$ python3 -q
>>> import numpy as np
>>> np.set_printoptions(precision=1, suppress=True, linewidth=140)
>>> X = np.loadtxt("arr.csv", delimiter=",")
>>> print(X)
[[ 3.  4.  5.  6.  7.]
 [ 8.  9. 10. 11. 12.]
 [13. 14. 15. 16. 17.]
 [18. 19. 20. 21. 22.]]
>>> A2 = X[0, 0] * X[1:] - np.outer(X[1:, 0], X[0])
>>> print(A2)
[[  0.  -5. -10. -15. -20.]
 [  0. -10. -20. -30. -40.]
 [  0. -15. -30. -45. -60.]]
>>> print(np.linalg.matrix_rank(A2), np.linalg.matrix_rank(X))
1 2
>>> print(np.flatnonzero(~A2.round(6).any(axis=1)))
[]
>>> U, sv, Vh = np.linalg.svd(X, full_matrices=False)
>>> print(np.round(sv / sv[0], 1) + 0)
[1. 0. 0. 0.]
>>> print(np.allclose(U * sv @ Vh, X))
True
>>> print(np.cumsum(sv ** 2) / np.sum(sv ** 2))
[1. 1. 1. 1.]
>>> print(np.allclose(X[:-1].T @ np.linalg.lstsq(X[:-1].T, X[-1])[0], X[-1]))
True
>>> print(X @ np.linalg.pinv(X) @ X)
[[ 3.  4.  5.  6.  7.]
 [ 8.  9. 10. 11. 12.]
 [13. 14. 15. 16. 17.]
 [18. 19. 20. 21. 22.]]
>>> W0 = np.load("w.npy")
>>> print(W0)
[[0 1 1 1]
 [1 0 1 0]
 [1 1 0 1]
 [1 0 1 0]]
>>> print(W0[1] @ W0[0])
1
>>> print(round(np.linalg.norm(W0[1], 1), 1), np.round(np.linalg.norm(W0[1], np.inf), 1))
2.0 1.0
>>> print(np.linalg.norm(W0, axis=1).argmax())
0
>>> print(round(np.linalg.norm(W0) ** 2 / np.linalg.norm(W0, 2) ** 2, 1))
1.5
>>> r = np.linalg.matrix_rank(W0)
>>> print(r)
3
>>> ns = np.linalg.svd(W0)[2][r:].T
>>> print(ns.shape)
(4, 1)
>>> print(np.allclose(W0 @ ns, 0))
True
>>> print([int(np.linalg.matrix_rank(W0[:i])) for i in range(1, len(W0) + 1)])
[1, 2, 3, 3]
>>> def softmax(z):
...     e = np.exp(z - z.max(axis=-1, keepdims=True))
...     return e / e.sum(axis=-1, keepdims=True)
... 
>>> print(softmax(W0[1]))
[0.4 0.1 0.4 0.1]
>>> print(softmax(W0).sum(axis=1))
[1. 1. 1. 1.]
>>> print(np.round(softmax(10 * W0[1]), 1) + 0)
[0.5 0.  0.5 0. ]
>>> S = W0 @ W0.T / np.sqrt(4)
>>> print(softmax(S + np.triu(np.full(S.shape, -np.inf), 1)))
[[1.  0.  0.  0. ]
 [0.4 0.6 0.  0. ]
 [0.3 0.2 0.5 0. ]
 [0.2 0.3 0.2 0.3]]
>>> print(softmax(S)[1] @ W0)
[0.8 0.4 0.8 0.4]
>>> print(softmax(S))
[[0.4 0.2 0.3 0.2]
 [0.2 0.3 0.2 0.3]
 [0.3 0.2 0.4 0.2]
 [0.2 0.3 0.2 0.3]]
>>> print(np.argsort(-np.linalg.norm(W0, axis=0).round(6), kind="stable")[:3])
[0 2 1]
>>> print(np.round(np.linalg.norm(W0, 2) / np.linalg.norm(W0), 1))
0.8
>>> print([round(float(x), 1) for x in np.linalg.svd(W0, compute_uv=False)[:3]])
[2.6, 1.6, 1.0]
>>> print([round(float(x), 1) for x in np.linalg.svd(X, compute_uv=False)[:3]])
[61.5, 2.6, 0.0]
>>> print(round(np.linalg.norm(X, 2) / np.linalg.norm(X), 1))
1.0
>>> E = np.loadtxt("mat.csv", delimiter=",")
>>> print(E)
[[ 0.9 -1.8 -4.6]
 [-4.2  2.   1.7]
 [-4.7  1.3 -1. ]
 [-0.5 -1.3 -4.8]
 [-4.7  1.2 -1.2]
 [ 3.3 -2.1 -3.1]
 [-4.7  1.7  0.2]
 [ 4.5 -0.9  2.1]
 [-4.1  0.5 -2.8]
 [ 4.5 -1.   1.8]
 [ 2.9  0.3  4.1]
 [-3.7  0.2 -3.4]
 [ 0.8 -1.7 -4.6]
 [ 1.   1.2  4.8]]
>>> # rows and columns are dependent
>>> labels = E[:, 0] > np.median(E[:, 0])
>>> r0 = E[labels].mean(axis=0) - E[~labels].mean(axis=0)
>>> print(((E - E.mean(axis=0)) @ r0 > 0).astype(int))
[1 0 0 0 0 1 0 1 0 1 1 0 1 1]
>>> print(labels.astype(int))
[1 0 0 0 0 1 0 1 0 1 1 0 1 1]
>>> print((((E - E.mean(axis=0)) @ r0 > 0) == labels).mean())
1.0
>>> blk = np.stack([E, 3 * E, E[::-1]])
>>> print(np.linalg.matrix_rank(blk.reshape(3, -1)))
2
>>> print((blk @ E.T).shape)
(3, 14, 14)
>>> print(np.linalg.norm(blk, axis=(1, 2)))
[18.7 56.1 18.7]
>>> m1 = np.load("data.npy")
>>> print(m1)
[[1.  0.2 0. ]
 [0.2 1.  0.2]
 [0.  0.2 1. ]]
>>> blk = np.stack([m1, 5 * m1, m1[::-1]])
>>> print(blk.shape)
(3, 3, 3)
>>> print(np.linalg.matrix_rank(blk.reshape(3, -1)))
2
>>> print(blk.sum(axis=0))
[[6.  1.4 1. ]
 [1.4 7.  1.4]
 [1.  1.4 6. ]]
>>> print(np.linalg.matrix_rank(blk))
[3 3 3]
>>> print(np.linalg.norm(blk, axis=(1, 2)))
[1.8 8.9 1.8]
>>> q = m1.astype(float).copy()
>>> for j in range(3):
...     q[:, j] -= q[:, :j] @ (q[:, :j].T @ q[:, j])
...     q[:, j] /= np.linalg.norm(q[:, j])
... 
>>> print(np.round(q.T @ m1, 1) + 0)
[[1.  0.4 0. ]
 [0.  1.  0.4]
 [0.  0.  0.9]]
>>> vals, V = np.linalg.eig(m1)
>>> print(np.sort(np.linalg.eigvals(m1.T)))
[0.7 1.  1.3]
>>> low = np.linalg.cholesky(m1)
>>> print(np.diag(low) ** 2)
[1. 1. 1.]
>>> print(round(np.prod(np.diag(low)) ** 2, 1), round(np.linalg.det(m1), 1))
0.9 0.9
>>> print(low @ low.T)
[[1.  0.2 0. ]
 [0.2 1.  0.2]
 [0.  0.2 1. ]]
>>> print(m1 / np.sqrt(np.outer(np.diag(m1), np.diag(m1))))
[[1.  0.2 0. ]
 [0.2 1.  0.2]
 [0.  0.2 1. ]]
>>> M = np.load("a.npy")
>>> print(M)
[[ 1 -2  4 -8]
 [ 1 -1  1 -1]
 [ 1  0  0  0]]
>>> r0, r1 = M[2], M[1]
>>> print(r0 @ r1)
1
>>> print(r0 @ r0)
1
>>> p = (r0 @ r1) / (r0 @ r0) * r0
>>> print(np.outer(r0, r1))
[[ 1 -1  1 -1]
 [ 0  0  0  0]
 [ 0  0  0  0]
 [ 0  0  0  0]]
>>> print((r1 - p) @ r0)
0.0
>>> r0 = np.array([2, 1])
>>> print(np.convolve(M[0], r0))
[  2  -3   6 -12  -8]
>>> print(np.array([np.convolve(row, r0, "same") for row in M]))
[[  2  -3   6 -12]
 [  2  -1   1  -1]
 [  2   1   0   0]]
>>> feats = np.load("test10.npy")
>>> print(feats)
[[ 2.6 -0.5 -2.9  3.1]
 [-0.6  2.1  0.5  4.5]
 [ 3.2 -3.6 -0.9 -1.2]
 [ 3.  -2.5 -2.9  1.2]
 [-4.7 -1.3  0.7 -0.9]
 [ 3.4  1.5  1.5 -3. ]
 [ 0.5  4.4  1.7  1.5]
 [ 1.2 -4.6  0.5  1.5]
 [-2.3  3.5  2.8  0. ]
 [ 0.  -2.3  3.6 -2.5]
 [ 2.3  3.9  2.1  0.5]
 [ 3.7 -3.  -1.6  0.6]
 [ 2.8 -0.3  2.1  3.6]
 [ 2.3 -1.9 -2.1  3.4]
 [-2.2  0.4 -2.8 -3.4]
 [-2.  -2.1 -2.9  3. ]]
>>> D = np.linalg.norm(feats[:, None] - feats[None], axis=-1)
>>> print((D + 1e9 * np.eye(16)).round(6).argmin(axis=1))
[13  6 11 11 14 10 10 11  6  5  6  3 13  0  4 13]
>>> print(D.shape)
(16, 16)
>>> basis = feats[[1, 8]].astype(float)
>>> for _ in range(7):
...     labels = np.linalg.norm(feats[:, None] - basis, axis=-1).argmin(axis=1)
...     basis = np.array([feats[labels == j].mean(axis=0) for j in range(2)])
... 
>>> print(labels)
[0 0 0 0 1 1 1 0 1 1 1 0 0 0 1 0]
>>> print(basis)
[[ 1.8 -1.8 -1.1  2.2]
 [-0.4  1.4  1.4 -1.1]]
>>> print(np.bincount(labels))
[9 7]
>>> print(basis[1] - basis[0])
[-2.2  3.3  2.5 -3.3]
>>> print(np.unravel_index(np.abs(basis).argmax(), basis.shape))
(np.int64(0), np.int64(3))
>>> print(np.linalg.svd(basis, compute_uv=False))
[4.2 0.9]
>>> print(basis - basis[0])
[[ 0.   0.   0.   0. ]
 [-2.2  3.3  2.5 -3.3]]
>>> vec = np.array([2, 0, 2, 3])
>>> y = feats @ vec
>>> print(y)
[  8.7  13.3   1.    3.8 -10.7   0.8   8.9   7.9   1.   -0.3  10.3   6.   20.6  10.6 -20.2  -0.8]
>>> rng = np.random.default_rng(15)
>>> y = y + 0.3 * rng.normal(size=16)
>>> print(y)
[  8.3  13.    1.1   3.6 -10.5   1.    8.5   8.2   0.8   0.3  10.5   5.8  20.7  10.7 -20.1  -0.4]
>>> c, *_ = np.linalg.lstsq(feats, y)
>>> print(np.round(feats.T @ (y - feats @ c), 1) + 0)
[0. 0. 0. 0.]
>>> print(c)
[ 2.  -0.1  2.1  3. ]
>>> print([round(float(np.linalg.norm(np.linalg.solve(feats.T @ feats + lam * np.eye(4), feats.T @ y))), 2) for lam in (0, 1, 10, 100)])
[4.12, 4.07, 3.67, 1.97]
>>> print(round(np.linalg.norm(y - feats @ c), 1))
0.8
>>> Ac = feats - feats.mean(axis=0)
>>> V = np.linalg.svd(Ac)[2][:3]
>>> A2 = Ac - Ac @ V.T @ V
>>> print((Ac @ V.T).std(axis=0))
[3.1 2.5 2.3]
>>> print(np.round(np.cov(Ac @ V.T, rowvar=False), 1) + 0)
[[10.3  0.   0. ]
 [ 0.   6.6  0. ]
 [ 0.   0.   5.5]]
>>> arr = np.load("x.npy")
>>> print(arr)
[[-4.8 -4.9 -6.9 -2.4]
 [-6.2 -3.6 -6.9 -0.9]
 [-0.3 -6.6 -5.1 -5.4]
 [-7.8 -0.7 -5.8  2. ]
 [ 0.1  6.7  5.   5.5]
 [-6.3 -3.5 -6.9 -0.9]
 [-2.6  6.6  3.1  6.3]
 [ 6.3  3.5  6.9  0.8]
 [ 4.2  5.3  6.8  3. ]
 [ 4.4  5.2  6.8  2.8]
 [-1.1 -6.5 -5.5 -5.1]]
>>> print(arr.reshape(-1, 2))
[[-4.8 -4.9]
 [-6.9 -2.4]
 [-6.2 -3.6]
 [-6.9 -0.9]
 [-0.3 -6.6]
 [-5.1 -5.4]
 [-7.8 -0.7]
 [-5.8  2. ]
 [ 0.1  6.7]
 [ 5.   5.5]
 [-6.3 -3.5]
 [-6.9 -0.9]
 [-2.6  6.6]
 [ 3.1  6.3]
 [ 6.3  3.5]
 [ 6.9  0.8]
 [ 4.2  5.3]
 [ 6.8  3. ]
 [ 4.4  5.2]
 [ 6.8  2.8]
 [-1.1 -6.5]
 [-5.5 -5.1]]
>>> print(arr.ravel(order="F"))
[-4.8 -6.2 -0.3 -7.8  0.1 -6.3 -2.6  6.3  4.2  4.4 -1.1 -4.9 -3.6 -6.6 -0.7  6.7 -3.5  6.6  3.5  5.3  5.2 -6.5 -6.9 -6.9 -5.1 -5.8  5.
 -6.9  3.1  6.9  6.8  6.8 -5.5 -2.4 -0.9 -5.4  2.   5.5 -0.9  6.3  0.8  3.   2.8 -5.1]
>>> blk = arr.reshape(11, 2, -1)
>>> print(blk[:, 0])
[[-4.8 -4.9]
 [-6.2 -3.6]
 [-0.3 -6.6]
 [-7.8 -0.7]
 [ 0.1  6.7]
 [-6.3 -3.5]
 [-2.6  6.6]
 [ 6.3  3.5]
 [ 4.2  5.3]
 [ 4.4  5.2]
 [-1.1 -6.5]]
>>> print(np.einsum("ihd,jhd->hij", blk, blk).shape)
(2, 11, 11)
>>> print(np.swapaxes(blk, 1, 2)[7])
[[6.3 6.9]
 [3.5 0.8]]
